$ ipython --no-banner

In [1]: import numpy as np

In [2]: np.set_printoptions(suppress=True, linewidth=200)

In [3]: tidy = lambda a: np.round(a, 1) + 0

In [4]: mat = np.loadtxt("arr.csv", delimiter=",")

In [5]: mat
Out[5]: 
array([[3., 2., 3., 2., 0., 0., 3.],
       [3., 3., 2., 3., 2., 0., 0.],
       [0., 3., 3., 2., 3., 2., 0.],
       [0., 0., 3., 3., 2., 3., 2.],
       [2., 0., 0., 3., 3., 2., 3.],
       [3., 2., 0., 0., 3., 3., 2.],
       [2., 3., 2., 0., 0., 3., 3.]])

In [6]: x0 = np.array([-3, 1, -3, 0, 3, 0, -3])

In [7]: h1 = np.maximum(mat @ x0, 0)

In [8]: np.maximum(mat @ x0, 0) - np.maximum(-mat @ x0, 0)
Out[8]: array([-25.,  -6.,   3.,  -9.,  -6.,  -4., -18.])

In [9]: h1
Out[9]: array([0., 0., 3., 0., 0., 0., 0.])

In [10]: mat.T @ h1
Out[10]: array([0., 9., 9., 6., 9., 6., 0.])

In [11]: m1 = np.load("w.npy")

In [12]: m1
Out[12]: 
array([[4., 1.],
       [1., 4.]])

In [13]: blk = np.stack([m1, 2 * m1, m1[::-1]])

In [14]: np.einsum("bij,cij->bc", blk, blk)
Out[14]: 
array([[ 34.,  68.,  16.],
       [ 68., 136.,  32.],
       [ 16.,  32.,  34.]])

In [15]: x0 = np.array([3, 1, 3, 2, 2, 0, 1])

In [16]: y = mat @ x0

In [17]: c, lr = np.zeros(7), 1 / np.linalg.norm(mat, 2) ** 2

In [18]: for i in range(6):
    ...:     c -= lr * mat.T @ (mat @ c - y)
    ...:     if i % 1 == 0: print(i, round(np.linalg.norm(mat @ c - y), 1))
    ...: 
0 8.3
1 7.4
2 6.6
3 5.8
4 5.2
5 4.7

In [19]: tidy(np.linalg.cond(mat))
Out[19]: np.float64(15.6)

In [20]: tidy(c)
Out[20]: array([2. , 1.8, 2. , 2.2, 1.6, 0.9, 1.4])

In [21]: x0 = np.ones(2)

In [22]: for _ in range(5):
    ...:     x0 = m1 @ x0
    ...:     x0 /= np.linalg.norm(x0)
    ...:     print(round(x0 @ m1 @ x0, 1))
    ...: 
5.0
5.0
5.0
5.0
5.0

In [23]: tidy(x0)
Out[23]: array([0.7, 0.7])

In [24]: tidy(np.linalg.eigvalsh(m1)[-1])
Out[24]: np.float64(5.0)

In [25]: f = np.array([6, 2])

In [26]: Y = m1 + np.outer(f, np.eye(2)[1])

In [27]: np.linalg.matrix_rank(np.linalg.inv(Y) - np.linalg.inv(m1), tol=1e-8)
Out[27]: np.int64(1)

In [28]: Y
Out[28]: 
array([[4., 7.],
       [1., 6.]])

In [29]: x0 = np.array([0, -3])

In [30]: y = m1 @ x0

In [31]: y
Out[31]: array([ -3., -12.])

In [32]: tidy(np.linalg.solve(m1, y))
Out[32]: array([ 0., -3.])

In [33]: K = np.loadtxt("case14.csv", delimiter=",")

In [34]: K
Out[34]: 
array([[ -2.3,  -4.3,  -0.7,   0.5,   6.7],
       [ -0.3,  -5.9,   1. ,   0.1,   7.1],
       [ -1.4,  -8.2,  -0.8,   0.6,   6.2],
       [ -0.3,  -5.1,  -1.5,  -0.1,   8.9],
       [ -3.4,  -2.1,  10.3,  -3. ,  -2.6],
       [ -3.3,   0.2,  10.2,  -4.2,  -3.4],
       [ -2.7,   1.5,  12.4,  -4.3,  -1.6],
       [ -1.1,  -6. ,   3.7,   1.3,   7.7],
       [ -5.3,  -2.4,  11.4,  -2.4,  -1.8],
       [ -1.6,  -0.3,  10.1,  -3.3,  -2.5],
       [-11.2,  -1.9,  -0.4,   3.5,   7.1],
       [ -3. ,  -7.4,  -0.5,   0.9,   7. ],
       [-10.7,  -2.1,   1.1,   2.8,   7.1],
       [-11.5,  -2. ,  -0.4,   3. ,   5. ],
       [ -0.2,  -7. ,  -0.2,   1.3,   7. ],
       [-10.2,  -1.2,  -0.5,   2.7,   6. ],
       [-11.1,  -1.2,   0. ,   2.8,   5.8],
       [ -3.4,  -0.1,   9.8,  -4.3,  -2.8],
       [ -4.2,  -0.7,  11.2,  -6.1,  -2.9],
       [ -0.9,  -7.7,   1.8,   1.7,   6.7],
       [ -2.4,  -6.2,  -0.6,   1.5,   8.8],
       [ -3.4,  -7.2,   0.9,   1. ,   7.6],
       [ -2.5,  -5.3,   0.3,   1.2,   7.3],
       [  0.2,  -6.1,   2. ,   2.5,   8.3],
       [ -1.7,  -6.1,   1.2,   1.8,   6.7],
       [ -3.2,  -0.2,  12.3,  -2.6,  -2.3]])

In [35]: f = np.array([1, 1, 2, 1, 2, 2, 0])

In [36]: Y = mat + np.outer(f, np.eye(7)[1])

In [37]: np.linalg.matrix_rank(Y - mat)
Out[37]: np.int64(1)

In [38]: rng = np.random.default_rng(36)

In [39]: idx = rng.permutation(5)

In [40]: Y = K[:, idx] * rng.choice([-1, 1], 5)

In [41]: Y
Out[41]: 
array([[ -2.3,   4.3,   6.7,  -0.7,  -0.5],
       [ -0.3,   5.9,   7.1,   1. ,  -0.1],
       [ -1.4,   8.2,   6.2,  -0.8,  -0.6],
       [ -0.3,   5.1,   8.9,  -1.5,   0.1],
       [ -3.4,   2.1,  -2.6,  10.3,   3. ],
       [ -3.3,  -0.2,  -3.4,  10.2,   4.2],
       [ -2.7,  -1.5,  -1.6,  12.4,   4.3],
       [ -1.1,   6. ,   7.7,   3.7,  -1.3],
       [ -5.3,   2.4,  -1.8,  11.4,   2.4],
       [ -1.6,   0.3,  -2.5,  10.1,   3.3],
       [-11.2,   1.9,   7.1,  -0.4,  -3.5],
       [ -3. ,   7.4,   7. ,  -0.5,  -0.9],
       [-10.7,   2.1,   7.1,   1.1,  -2.8],
       [-11.5,   2. ,   5. ,  -0.4,  -3. ],
       [ -0.2,   7. ,   7. ,  -0.2,  -1.3],
       [-10.2,   1.2,   6. ,  -0.5,  -2.7],
       [-11.1,   1.2,   5.8,   0. ,  -2.8],
       [ -3.4,   0.1,  -2.8,   9.8,   4.3],
       [ -4.2,   0.7,  -2.9,  11.2,   6.1],
       [ -0.9,   7.7,   6.7,   1.8,  -1.7],
       [ -2.4,   6.2,   8.8,  -0.6,  -1.5],
       [ -3.4,   7.2,   7.6,   0.9,  -1. ],
       [ -2.5,   5.3,   7.3,   0.3,  -1.2],
       [  0.2,   6.1,   8.3,   2. ,  -2.5],
       [ -1.7,   6.1,   6.7,   1.2,  -1.8],
       [ -3.2,   0.2,  -2.3,  12.3,   2.6]])

In [42]: Uu, _, vt = np.linalg.svd(K.T @ Y)

In [43]: idx
Out[43]: array([0, 1, 4, 2, 3])

In [44]: tidy(Uu @ vt)
Out[44]: 
array([[ 1.,  0.,  0.,  0.,  0.],
       [ 0., -1.,  0.,  0.,  0.],
       [ 0.,  0.,  0.,  1.,  0.],
       [ 0.,  0.,  0.,  0., -1.],
       [ 0.,  0.,  1.,  0.,  0.]])

In [45]: tidy(np.linalg.lstsq(K, Y)[0])
Out[45]: 
array([[ 1.,  0.,  0.,  0.,  0.],
       [ 0., -1.,  0.,  0.,  0.],
       [ 0.,  0.,  0.,  1.,  0.],
       [ 0.,  0.,  0.,  0., -1.],
       [ 0.,  0.,  1.,  0.,  0.]])

In [46]: Xc = Y - Y.mean(axis=0)

In [47]: Uu, s, vt = np.linalg.svd(Xc, full_matrices=False)

In [48]: tidy(s)
Out[48]: array([37.8, 20.9,  6. ,  5.5,  3.4])

In [49]: np.searchsorted(np.cumsum(s ** 2) / (s ** 2).sum(), 0.9) + 1
Out[49]: np.int64(2)

In [50]: np.linalg.matrix_rank(Xc)
Out[50]: np.int64(5)

In [51]: tidy((s ** 2).sum() ** 2 / (s ** 4).sum())
Out[51]: np.float64(1.7)

In [52]: tidy(np.abs(vt[-1]))
Out[52]: array([0.3, 0.2, 0.5, 0.2, 0.7])

In [53]: W2 = K[[4, 15]].astype(float)

In [54]: for _ in range(6):
    ...:     idx = np.linalg.norm(K[:, None] - W2, axis=-1).argmin(axis=1)
    ...:     W2 = np.array([K[idx == j].mean(axis=0) for j in range(2)])
    ...: 

In [55]: idx
Out[55]: array([1, 1, 1, 1, 0, 0, 0, 1, 0, 0, 1, 1, 1, 1, 1, 1, 1, 0, 0, 1, 1, 1, 1, 1, 1, 0])

In [56]: tidy(W2)
Out[56]: 
array([[-3.4, -0.5, 11. , -3.8, -2.5],
       [-4.1, -5. ,  0.4,  1.6,  7.1]])

In [57]: np.bincount(idx)
Out[57]: array([ 8, 18])

In [58]: tidy(W2[1] - W2[0])
Out[58]: array([ -0.7,  -4.5, -10.6,   5.4,   9.5])

In [59]: q, r_ = np.linalg.qr(K)

In [60]: tidy(q)
Out[60]: 
array([[-0.1, -0.2, -0.1, -0.2,  0.2],
       [ 0. , -0.3,  0. , -0.1,  0.2],
       [-0.1, -0.3,  0. , -0.2, -0.3],
       [ 0. , -0.2, -0.1, -0.3,  0.5],
       [-0.1,  0. ,  0.3,  0. , -0.3],
       [-0.1,  0.1,  0.3, -0.2,  0. ],
       [-0.1,  0.1,  0.4,  0. ,  0.4],
       [ 0. , -0.3,  0.1,  0.3,  0.2],
       [-0.2,  0. ,  0.3,  0.1, -0.3],
       [-0.1,  0. ,  0.3,  0.1,  0. ],
       [-0.4,  0.1, -0.2,  0.1,  0.1],
       [-0.1, -0.3, -0.1, -0.2, -0.2],
       [-0.4,  0.1, -0.1,  0.1,  0.1],
       [-0.4,  0.1, -0.2,  0. , -0.2],
       [ 0. , -0.3,  0. ,  0. , -0.1],
       [-0.4,  0.1, -0.2,  0. ,  0.1],
       [-0.4,  0.1, -0.2,  0. ,  0. ],
       [-0.1,  0. ,  0.3, -0.2,  0. ],
       [-0.2,  0. ,  0.3, -0.5,  0.1],
       [ 0. , -0.3,  0.1,  0.2, -0.2],
       [-0.1, -0.2,  0. ,  0. ,  0.2],
       [-0.1, -0.3,  0. , -0.1, -0.1],
       [-0.1, -0.2,  0. ,  0. ,  0.1],
       [ 0. , -0.3,  0.1,  0.4,  0.2],
       [-0.1, -0.3,  0. ,  0.2,  0. ],
       [-0.1,  0. ,  0.4,  0.3,  0. ]])

In [61]: tidy(q.T @ q)
Out[61]: 
array([[1., 0., 0., 0., 0.],
       [0., 1., 0., 0., 0.],
       [0., 0., 1., 0., 0.],
       [0., 0., 0., 1., 0.],
       [0., 0., 0., 0., 1.]])

In [62]: tidy(np.trace(q @ q.T))
Out[62]: np.float64(5.0)

In [63]: tidy(np.abs(np.diag(r_)))
Out[63]: array([27.3, 22.2, 29.6,  5.5,  8. ])

In [64]: np.allclose(r_.T @ r_, K.T @ K)
Out[64]: True

In [65]: q.shape, r_.shape
Out[65]: ((26, 5), (5, 5))

In [66]: tidy(r_)
Out[66]: 
array([[ 27.3,   8.6, -11. ,  -3. , -15.1],
       [  0. ,  22.2,   0.4,  -3.7, -23.3],
       [  0. ,   0. ,  29.6, -11.8, -11. ],
       [  0. ,   0. ,   0. ,   5.5,   3. ],
       [  0. ,   0. ,   0. ,   0. ,   8. ]])

In [67]: A = np.triu(rng.random((3, 3)) < 0.8, 1).astype(int)

In [68]: A = A + A.T

In [69]: A
Out[69]: 
array([[0, 0, 1],
       [0, 0, 1],
       [1, 1, 0]])

In [70]: # row 1 repeats row 0

In [71]: np.trace(A @ A @ A) // 6
Out[71]: np.int64(0)

In [72]: np.argwhere(np.triu(A))
Out[72]: 
array([[0, 2],
       [1, 2]])

In [73]: Lm = np.diag(A.sum(axis=1)) - A

In [74]: round(np.linalg.det(Lm[1:, 1:]))
Out[74]: 1

In [75]: np.linalg.matrix_rank(Lm)
Out[75]: np.int64(2)

In [76]: F = np.load("data.npy")

In [77]: F
Out[77]: 
array([[-7.,  8.,  0.],
       [ 1., -3.,  0.],
       [ 0.,  0.,  2.]])

In [78]: # row 0 dominates

In [79]: tidy(np.sort(np.linalg.eigvals(F).real))
Out[79]: array([-8.5, -1.5,  2. ])

In [80]: (np.linalg.matrix_power((F != 0) + (F.T != 0) + np.eye(3), 3) > 0).astype(int)
Out[80]: 
array([[1, 1, 0],
       [1, 1, 0],
       [0, 0, 1]])

In [81]: tidy(np.linalg.det(F))
Out[81]: np.float64(26.0)

In [82]: (F != 0).astype(int)
Out[82]: 
array([[1, 1, 0],
       [1, 1, 0],
       [0, 0, 1]])

In [83]: tidy(np.poly(F))
Out[83]: array([  1.,   8.,  -7., -26.])

In [84]: tidy(np.linalg.eigvals(F).sum().real)
Out[84]: np.float64(-8.0)

In [85]: np.kron(np.eye(2, dtype=int), F)
Out[85]: 
array([[-7.,  8.,  0., -0.,  0.,  0.],
       [ 1., -3.,  0.,  0., -0.,  0.],
       [ 0.,  0.,  2.,  0.,  0.,  0.],
       [-0.,  0.,  0., -7.,  8.,  0.],
       [ 0., -0.,  0.,  1., -3.,  0.],
       [ 0.,  0.,  0.,  0.,  0.,  2.]])

In [86]: np.einsum("ij,ji->", F, F)
Out[86]: np.float64(78.0)

In [87]: f = np.array([2, 0, 2])

In [88]: np.correlate(F[1], F[0], "full")
Out[88]: array([  0.,   8., -31.,  21.,   0.])

In [89]: q, vecs = np.linalg.qr(F[:, :1])[0], np.linalg.qr(F[:, 1:])[0]

In [90]: s = np.linalg.svd(q.T @ vecs, compute_uv=False)

In [91]: (s > 0.9).sum()
Out[91]: np.int64(1)

In [92]: tidy(np.degrees(np.arccos(s.clip(0, 1))))
Out[92]: array([12.4])

In [93]: tidy(s)
Out[93]: array([1.])

In [94]: J = np.array([[10, -1, -7], [-1, 1, -2], [-7, -2, 13]])

In [95]: J
Out[95]: 
array([[10, -1, -7],
       [-1,  1, -2],
       [-7, -2, 13]])

In [96]: evals, vecs = np.linalg.eigh(m1)

In [97]: tidy(vecs @ np.diag(evals) @ vecs.T)
Out[97]: 
array([[4., 1.],
       [1., 4.]])

In [98]: evals, vecs = np.linalg.eigh(J)

In [99]: x0 = np.array([4, 5, -3])

In [100]: (np.sign(vecs[:, -1].round(6)) == np.sign(vecs[0, -1].round(6))).astype(int)
Out[100]: array([1, 1, 0])

In [101]: np.abs(J).sum(axis=1).max(), tidy(np.abs(evals).max())
Out[101]: (np.int64(22), np.float64(18.7))

In [102]: E = np.loadtxt("out10.csv", delimiter=",")

In [103]: E
Out[103]: 
array([[-6.2, -8.2,  1. ,  3.3,  1.2,  3.3],
       [-0.5,  1.1, -5.1, -1.5, -0.4,  1.9],
       [ 2.3,  2.5,  9.3, -1. , -4.4, -2.3],
       [ 1. ,  0.7,  1.7, -1.5, -2.9, -3.2],
       [ 8.3,  3.2, -8.9, -2.2, -7.5,  0.6],
       [-5.3, -3.6, 10.9, -2.3, -3.5,  0.2],
       [ 5.6,  3.6, -6.1, -5.6,  3.4, -6.4],
       [ 1.1,  3.3, -2. , -3.1,  5.3, -5.5],
       [ 0.8,  3.6, -0.7,  5.4,  2.2, -3.7],
       [ 2.8,  7.2,  6.3,  1.4,  2.1, -5.2],
       [-0.5, -6.2, -1.4, -4.9, -0.5,  4. ],
       [ 1.1, -2.9,  2.8, -0.5,  3.4, -0.3],
       [-1.1,  1.3,  0.9,  0.3,  4.3,  4.5],
       [ 2.6,  2.4, -1.6,  1.9, -2.7, -1.4],
       [ 5.3, -1.4, -1.2, -1.2, -6.2,  4.5],
       [-3. ,  9. , -1.2,  2.3, -1.3, -4.5],
       [ 0.6, -1.9, -0.5, -2.4,  3.9, -1. ],
       [ 0.6, -0.3, -2. , -2.5,  1.7, -3.1],
       [ 4.2, -4.6,  1.2, -0.2, -2.1,  4.1],
       [ 1.2, -2.1, -1.1,  1.5,  5. , -1.2],
       [-1. ,  6.6,  8.1, -1.5, -3.2,  5.3],
       [ 1.4,  0.2, -4.2,  3.8, -6.3, -4. ]])

In [104]: Uu, s, vt = np.linalg.svd(E, full_matrices=False)

In [105]: Uu.shape, s.shape, vt.shape
Out[105]: ((22, 6), (6,), (6, 6))

In [106]: np.abs(Uu[:, 0]).round(6).argmax()
Out[106]: np.int64(5)

In [107]: tidy(s)
Out[107]: array([25.2, 22.1, 19.5, 14.1, 11.7,  9.7])

In [108]: tidy(Uu.T @ E @ vt.T)
Out[108]: 
array([[25.2,  0. ,  0. ,  0. ,  0. ,  0. ],
       [ 0. , 22.1,  0. ,  0. ,  0. ,  0. ],
       [ 0. ,  0. , 19.5,  0. ,  0. ,  0. ],
       [ 0. ,  0. ,  0. , 14.1,  0. ,  0. ],
       [ 0. ,  0. ,  0. ,  0. , 11.7,  0. ],
       [ 0. ,  0. ,  0. ,  0. ,  0. ,  9.7]])

In [109]: tidy(vt @ vt.T)
Out[109]: 
array([[1., 0., 0., 0., 0., 0.],
       [0., 1., 0., 0., 0., 0.],
       [0., 0., 1., 0., 0., 0.],
       [0., 0., 0., 1., 0., 0.],
       [0., 0., 0., 0., 1., 0.],
       [0., 0., 0., 0., 0., 1.]])

In [110]: np.allclose(Uu * s @ vt, E)
Out[110]: True

In [111]: Xc = E - E.mean(axis=1)
Traceback (most recent call last):
  Cell In[111], line 1
    Xc = E - E.mean(axis=1)
ValueError: operands could not be broadcast together with shapes (22,6) (22,) 


In [112]: Xc = E - E.mean(axis=0)

In [113]: Uu, s, vt = np.linalg.svd(Xc, full_matrices=False)

In [114]: np.abs(vt[0]).argmax()
Out[114]: np.int64(2)

In [115]: tidy(vt[0] * np.sign(vt[0, np.abs(vt[0]).argmax()]))
Out[115]: array([-0.4, -0.4,  0.7,  0. ,  0. ,  0.4])

In [116]: tidy(np.abs(vt[-1]))
Out[116]: array([0.7, 0.1, 0.2, 0.6, 0.3, 0.1])

In [117]: tidy(s ** 2 / (s ** 2).sum())
Out[117]: array([0.3, 0.3, 0.2, 0.1, 0.1, 0. ])
